$ ipython --no-banner

In [1]: import numpy as np

In [2]: np.set_printoptions(suppress=True, linewidth=140)

In [3]: def rnd(a):
   ...:     return np.round(a, 4) + 0
   ...: 

In [4]: J = np.load("test6.npy")

In [5]: J
Out[5]: 
array([[ 0.4   , -0.6   ,  0.309 , -0.5   ,  1.7   ,  0.3   , -0.3   ],
       [ 0.6   , -0.9   ,  1.6178, -0.8   ,  1.1   , -2.8   , -1.6   ],
       [-0.2   ,  0.5   , -1.4182, -1.3   ,  0.7   ,  0.7   ,  1.4   ],
       [ 0.8   ,  0.9   , -0.3895,  0.3   , -0.4   ,  0.3   ,  0.4   ],
       [ 0.5   ,  0.4   ,  1.5064, -1.3   , -0.5   ,  0.4   , -1.5   ],
       [ 0.    ,  0.5   , -0.7017, -1.5   , -0.5   ,  0.8   ,  0.7   ],
       [-2.4   ,  0.3   , -0.1136,  0.3   , -2.2   ,  0.1   ,  0.1   ],
       [ 0.1   ,  0.    ,  0.5071, -0.5   , -0.3   , -0.2   , -0.5   ],
       [-1.3   , -2.1   , -0.4981,  1.6   ,  1.2   , -0.1   ,  0.5   ],
       [-0.4   ,  1.2   , -0.0825,  1.7   , -0.2   , -1.9   ,  0.1   ],
       [ 0.1   , -0.6   , -0.8022, -0.2   , -0.2   ,  0.    ,  0.8   ],
       [ 1.2   ,  2.    , -1.1973, -0.3   ,  2.7   , -1.    ,  1.2   ],
       [-0.5   , -1.3   , -0.8966, -1.6   , -0.5   ,  0.9   ,  0.9   ],
       [ 1.2   ,  0.2   , -0.4326, -0.2   ,  1.2   ,  0.2   ,  0.4   ],
       [ 0.3   , -0.8   ,  1.3492, -0.6   ,  0.3   ,  0.6   , -1.4   ],
       [ 0.4   , -1.7   ,  0.411 , -1.8   ,  0.1   ,  0.3   , -0.4   ],
       [-1.    ,  1.3   ,  0.0885, -1.5   ,  0.3   ,  1.    , -0.1   ],
       [-0.3   , -2.2   ,  1.2069,  0.    ,  0.2   , -1.    , -1.2   ],
       [-0.5   ,  0.5   ,  1.8034,  1.6   ,  1.1   , -1.7   , -1.8   ],
       [-0.6   ,  0.3   ,  0.6957, -0.9   , -0.2   , -0.7   , -0.7   ],
       [-1.    , -0.7   , -0.0109,  0.1   ,  1.    ,  0.7   ,  0.    ]])

In [6]: d = np.linalg.norm(J[:, None] - J[None], axis=-1)

In [7]: np.flatnonzero(d[9] < d.mean() / 2)
Out[7]: array([9])

In [8]: rnd(d[:5, :5])
Out[8]: 
array([[0.    , 3.6869, 3.0403, 2.9048, 3.0617],
       [3.6869, 0.    , 5.786 , 4.9375, 3.8435],
       [3.0403, 5.786 , 0.    , 2.6736, 4.3581],
       [2.9048, 4.9375, 2.6736, 0.    , 3.1819],
       [3.0617, 3.8435, 4.3581, 3.1819, 0.    ]])

In [9]: d[9].round(6).argsort(kind="stable")[:4]
Out[9]: array([ 9,  3, 18,  7])

In [10]: rnd(np.linalg.norm(J, 2))
Out[10]: np.float64(6.8684)

In [11]: rnd(np.linalg.norm(J[0] - J[14]))
Out[11]: np.float64(2.0981)

In [12]: rnd(np.linalg.norm(J, 1)), rnd(np.linalg.norm(J, np.inf))
Out[12]: (np.float64(19.0), np.float64(9.5973))

In [13]: rnd(np.linalg.norm(J, axis=0))
Out[13]: array([3.8936, 5.0557, 4.2919, 4.9356, 4.8125, 4.5989, 4.2872])

In [14]: rnd(np.linalg.norm(J, "nuc"))
Out[14]: np.float64(28.3462)

In [15]: rnd(np.linalg.norm(J) ** 2 / np.linalg.norm(J, 2) ** 2)
Out[15]: np.float64(3.0989)

In [16]: arr = np.load("dump.npy")

In [17]: arr
Out[17]: 
array([[ 0, -4, -3, -1,  0, -3],
       [ 4,  0, -4, -4,  0,  2],
       [ 3,  4,  0,  0, -1,  5],
       [ 1,  4,  0,  0, -6,  0],
       [ 0,  0,  1,  6,  0,  5],
       [ 3, -2, -5,  0, -5,  0]])

In [18]: x = np.array([2, 2, 0, 0, 2, 1])

In [19]: x @ arr @ x
Out[19]: np.int64(0)

In [20]: rnd(np.linalg.svd(arr, compute_uv=False))
Out[20]: array([10.6272, 10.6272,  6.71  ,  6.71  ,  0.1963,  0.1963])

In [21]: rnd(np.linalg.eigvals(arr).real)
Out[21]: array([0., 0., 0., 0., 0., 0.])

In [22]: q = np.linalg.solve(np.eye(6) - arr, np.eye(6) + arr)

In [23]: rnd(q @ q.T)
Out[23]: 
array([[1., 0., 0., 0., 0., 0.],
       [0., 1., 0., 0., 0., 0.],
       [0., 0., 1., 0., 0., 0.],
       [0., 0., 0., 1., 0., 0.],
       [0., 0., 0., 0., 1., 0.],
       [0., 0., 0., 0., 0., 1.]])

In [24]: rng = np.random.default_rng(74757)

In [25]: other = arr + rng.integers(-2, 3, (6, 4)) @ rng.integers(-2, 3, (4, 6))

In [26]: other
Out[26]: 
array([[-1, -4, -5, -4,  5,  2],
       [ 7, -3, -7, -4,  1,  6],
       [ 7,  4, -3, -1,  8, 11],
       [-4,  3, -1, -4, -7,  2],
       [ 1,  1, -1,  5,  6, 17],
       [ 7, -2, -8, -1,  4,  6]])

In [27]: other - arr
Out[27]: 
array([[-1,  0, -2, -3,  5,  5],
       [ 3, -3, -3,  0,  1,  4],
       [ 4,  0, -3, -1,  9,  6],
       [-5, -1, -1, -4, -1,  2],
       [ 1,  1, -2, -1,  6, 12],
       [ 4,  0, -3, -1,  9,  6]])

In [28]: rnd(np.linalg.svd(other - arr, compute_uv=False))
Out[28]: array([22.5885,  8.6016,  5.0983,  4.3334,  0.    ,  0.    ])

In [29]: np.linalg.matrix_rank(other - arr, tol=1e-8)
Out[29]: np.int64(4)

In [30]: np.abs(other - arr).sum(axis=1)
Out[30]: array([16, 14, 23, 14, 23, 23])

In [31]: lab = rng.permutation(6)

In [32]: other = arr[:, lab] * rng.choice([-1, 1], 6)

In [33]: other
Out[33]: 
array([[-3, -4,  0, -1,  0,  3],
       [ 2,  0,  0, -4, -4,  4],
       [ 5,  4, -1,  0, -3,  0],
       [ 0,  4, -6,  0, -1,  0],
       [ 5,  0,  0,  6,  0, -1],
       [ 0, -2, -5,  0, -3,  5]])

In [34]: Uu, _, Vt = np.linalg.svd(arr.T @ other)

In [35]: rnd(np.linalg.lstsq(arr, other)[0])
Out[35]: 
array([[ 0.,  0.,  0.,  0., -1.,  0.],
       [ 0.,  1.,  0.,  0.,  0.,  0.],
       [ 0.,  0.,  0.,  0.,  0., -1.],
       [ 0.,  0.,  0.,  1.,  0.,  0.],
       [ 0.,  0.,  1.,  0.,  0.,  0.],
       [ 1.,  0.,  0.,  0.,  0.,  0.]])

In [36]: lab
Out[36]: array([5, 1, 4, 3, 0, 2])

In [37]: rnd(Uu @ Vt)
Out[37]: 
array([[ 0.,  0.,  0.,  0., -1.,  0.],
       [ 0.,  1.,  0.,  0.,  0.,  0.],
       [ 0.,  0.,  0.,  0.,  0., -1.],
       [ 0.,  0.,  0.,  1.,  0.,  0.],
       [ 0.,  0.,  1.,  0.,  0.,  0.],
       [ 1.,  0.,  0.,  0.,  0.,  0.]])

In [38]: q, vecs = np.linalg.qr(arr[:, :1])[0], np.linalg.qr(arr[:, 1:])[0]

In [39]: sv = np.linalg.svd(q.T @ vecs, compute_uv=False)

In [40]: (sv > 0.9).sum()
Out[40]: np.int64(1)

In [41]: theta = np.deg2rad(90)

In [42]: mat = np.eye(8)

In [43]: mat[np.ix_([4, 5], [4, 5])] = [[np.cos(theta), -np.sin(theta)], [np.sin(theta), np.cos(theta)]]

In [44]: rnd(mat)
Out[44]: 
array([[ 1.,  0.,  0.,  0.,  0.,  0.,  0.,  0.],
       [ 0.,  1.,  0.,  0.,  0.,  0.,  0.,  0.],
       [ 0.,  0.,  1.,  0.,  0.,  0.,  0.,  0.],
       [ 0.,  0.,  0.,  1.,  0.,  0.,  0.,  0.],
       [ 0.,  0.,  0.,  0.,  0., -1.,  0.,  0.],
       [ 0.,  0.,  0.,  0.,  1.,  0.,  0.,  0.],
       [ 0.,  0.,  0.,  0.,  0.,  0.,  1.,  0.],
       [ 0.,  0.,  0.,  0.,  0.,  0.,  0.,  1.]])

In [45]: q, Rm = np.linalg.qr(arr)

In [46]: rnd(q.T @ q)
Out[46]: 
array([[1., 0., 0., 0., 0., 0.],
       [0., 1., 0., 0., 0., 0.],
       [0., 0., 1., 0., 0., 0.],
       [0., 0., 0., 1., 0., 0.],
       [0., 0., 0., 0., 1., 0.],
       [0., 0., 0., 0., 0., 1.]])

In [47]: rnd(abs(Rm[0, 0])), rnd(np.linalg.norm(arr[:, 0]))
Out[47]: (np.float64(5.9161), np.float64(5.9161))

In [48]: np.trace(q @ q.T)
Out[48]: np.float64(6.0)

In [49]: other = arr / np.sqrt((arr ** 2).mean(axis=1, keepdims=True))

In [50]: rnd(np.linalg.norm(other, axis=1))
Out[50]: array([2.4495, 2.4495, 2.4495, 2.4495, 2.4495, 2.4495])

In [51]: rnd(other[1])
Out[51]: array([ 1.3587,  0.    , -1.3587, -1.3587,  0.    ,  0.6794])

In [52]: m1 = np.load("out16.npy")

In [53]: m1
Out[53]: 
array([[ 1,  2,  1,  2, -3],
       [ 0,  1,  1,  3,  3],
       [ 3, -2,  3, -2, -1],
       [ 2,  2,  2,  2,  0],
       [-2, -2, -1, -2,  1]])

In [54]: x = np.array([6, 0, 3, 4, 7])

In [55]: m1 @ np.eye(5)[2]
Out[55]: array([ 1.,  1.,  3.,  2., -1.])

In [56]: m1 * x
Out[56]: 
array([[  6,   0,   3,   8, -21],
       [  0,   0,   3,  12,  21],
       [ 18,   0,   9,  -8,  -7],
       [ 12,   0,   6,   8,   0],
       [-12,   0,  -3,  -8,   7]])

In [57]: np.sign((m1 @ x).round(6))
Out[57]: array([-1,  1,  1,  1, -1])

In [58]: m1 @ np.ones(5)
Out[58]: array([ 3.,  8.,  1.,  8., -6.])

In [59]: (m1 * x).sum(axis=1)
Out[59]: array([ -4,  36,  12,  26, -16])

In [60]: F = np.array([[2, 1, 3, 1],
    ...:     [-2, -3, -1, -3],
    ...:     [0, -1, 1, -1],
    ...:     [2, 1, 3, 1],
    ...:     [2, 1, 3, 1]])

In [61]: F
Out[61]: 
array([[ 2,  1,  3,  1],
       [-2, -3, -1, -3],
       [ 0, -1,  1, -1],
       [ 2,  1,  3,  1],
       [ 2,  1,  3,  1]])

In [62]: # column 3 repeats column 1

In [63]: Uu, sv, Vt = np.linalg.svd(F)

In [64]: np.argmax(sv[:-1] / (sv[1:] + 1e-6)) + 1
Out[64]: np.int64(2)

In [65]: other = Uu[:, :2] @ np.diag(sv[:2]) @ Vt[:2]

In [66]: rnd(np.abs(F - other).max())
Out[66]: np.float64(0.0)

In [67]: rnd(np.linalg.norm(F - other) / np.linalg.norm(F))
Out[67]: np.float64(0.0)

In [68]: np.linalg.matrix_rank(other)
Out[68]: np.int64(2)

In [69]: other = F / np.sqrt((F ** 2).mean(axis=1, keepdims=True))

In [70]: np.linalg.matrix_rank(other) == np.linalg.matrix_rank(F)
Out[70]: np.True_

In [71]: Uu, sv, Vt = np.linalg.svd(F)

In [72]: vecs = Vt[:(sv > 1e-8).sum()]

In [73]: x = F[0] + -2 * F[1] + rng.integers(2) * np.eye(4)[3]

In [74]: x
Out[74]: array([6., 7., 5., 8.])

In [75]: rnd(np.diag(vecs.T @ vecs))
Out[75]: array([0.2727, 0.4545, 0.8182, 0.4545])

In [76]: np.allclose(vecs.T @ vecs @ x, x)
Out[76]: False

In [77]: np.linalg.matrix_rank(np.vstack([F, x]))
Out[77]: np.int64(3)

In [78]: np.allclose(m1 @ m1.T, m1.T @ m1)
Out[78]: False

In [79]: rnd(np.abs(np.linalg.eigvals(m1)).max())
Out[79]: np.float64(6.1449)

In [80]: (m1 + m1.T) / 2
Out[80]: 
array([[ 1. ,  1. ,  2. ,  2. , -2.5],
       [ 1. ,  1. , -0.5,  2.5,  0.5],
       [ 2. , -0.5,  3. ,  0. , -1. ],
       [ 2. ,  2.5,  0. ,  2. , -1. ],
       [-2.5,  0.5, -1. , -1. ,  1. ]])

In [81]: rnd(np.linalg.det(m1))
Out[81]: np.float64(64.0)

In [82]: other = F + rng.integers(-2, 3, (5, 2)) @ rng.integers(-2, 3, (2, 4))

In [83]: other
Out[83]: 
array([[ 2,  1,  3,  0],
       [-4, -3,  3,  2],
       [ 0, -1,  1, -1],
       [ 2,  1,  3,  1],
       [ 4,  1, -1, -5]])

In [84]: np.abs(other - F).sum(axis=1)
Out[84]: array([ 1, 11,  0,  0, 12])

In [85]: rnd(np.linalg.svd(other - F, compute_uv=False))
Out[85]: array([10.0702,  0.7692,  0.    ,  0.    ])

In [86]: q, _ = np.linalg.qr(np.array([[-0.3, 1.8], [-0.6, 1.5]]))

In [87]: M = 5 * q

In [88]: rnd(M)
Out[88]: 
array([[-2.2361, -4.4721],
       [-4.4721,  2.2361]])

In [89]: [round(float(np.linalg.det(M[:i, :i])), 2) + 0 for i in range(1, 3)]
Out[89]: [-2.24, -25.0]

In [90]: E = np.load("run16.npy")

In [91]: E
Out[91]: 
array([[  4.5348, -17.7877, -10.1822,   5.7356],
       [  2.1076, -17.3515,  -5.981 ,   6.7576],
       [ -3.4316,   7.3454,   3.1514,  -7.9738],
       [ -2.6304,   7.0796,   4.0751,  -7.0654],
       [ -2.0554,   6.6384,   3.307 ,  -9.027 ],
       [  2.4391, -16.1328,  -6.3269,   9.5242],
       [  0.279 ,  -2.4552,  -2.2442,   2.1471],
       [ -1.7792,   7.7769,   1.5087,  -8.3633],
       [  4.2512, -15.431 ,  -7.8097,   7.6392],
       [ -1.2931,   5.4165,   3.1379,  -8.9598],
       [  0.2407,  -0.1224,  -2.8994,   2.4466],
       [ -0.0235,  -0.6538,  -3.1159,   1.4232],
       [ -1.6645,  -0.7678,  -4.2635,   1.2585],
       [ -1.9779,   7.2226,   3.6953,  -9.9086],
       [  5.0019, -17.0487,  -7.2317,   7.0138],
       [  0.7813,  -0.8262,  -2.7657,   3.2113],
       [ -1.928 ,   6.3105,  -0.0999,  -7.869 ],
       [  2.3659, -16.8672,  -6.7453,   7.9574],
       [ -0.5362,  -0.9023,  -3.0276,   2.795 ]])

In [92]: u, r1 = E[8], E[3]

In [93]: rnd(u @ r1)
Out[93]: np.float64(-206.227)

In [94]: rnd(u @ u)
Out[94]: np.float64(375.5373)

In [95]: pr = (u @ r1) / (u @ u) * u

In [96]: rnd(r1 - pr)
Out[96]: array([-0.2958, -1.3944, -0.2136, -2.8703])

In [97]: np.linalg.matrix_rank(np.outer(u, r1))
Out[97]: np.int64(1)

In [98]: rnd(pr)
Out[98]: array([-2.3346,  8.474 ,  4.2887, -4.1951])

In [99]: cov = np.cov(E, rowvar=False)

In [100]: rnd(np.corrcoef(E[:, 2], E[:, 0])[0, 1])
Out[100]: np.float64(-0.9036)

In [101]: np.median(E, axis=0)
Out[101]: array([-0.0235, -0.7678, -2.8994,  2.1471])

In [102]: np.argwhere(np.triu(np.abs(np.corrcoef(E.T)) > 0.8, 1))
Out[102]: 
array([[0, 1],
       [0, 2],
       [0, 3],
       [1, 2],
       [1, 3],
       [2, 3]])

In [103]: np.argsort(-E.std(axis=0).round(6), kind="stable")
Out[103]: array([1, 3, 2, 0])

In [104]: rnd(cov)
Out[104]: 
array([[  6.5379, -24.2937, -10.3126,  15.3325],
       [-24.2937, 102.7256,  41.913 , -64.6908],
       [-10.3126,  41.913 ,  19.9234, -29.1902],
       [ 15.3325, -64.6908, -29.1902,  48.7613]])

In [105]: cov.shape
Out[105]: (4, 4)

In [106]: rnd(np.polyfit(E[:, 2], E[:, 0], 1))
Out[106]: array([-0.5176, -0.9473])
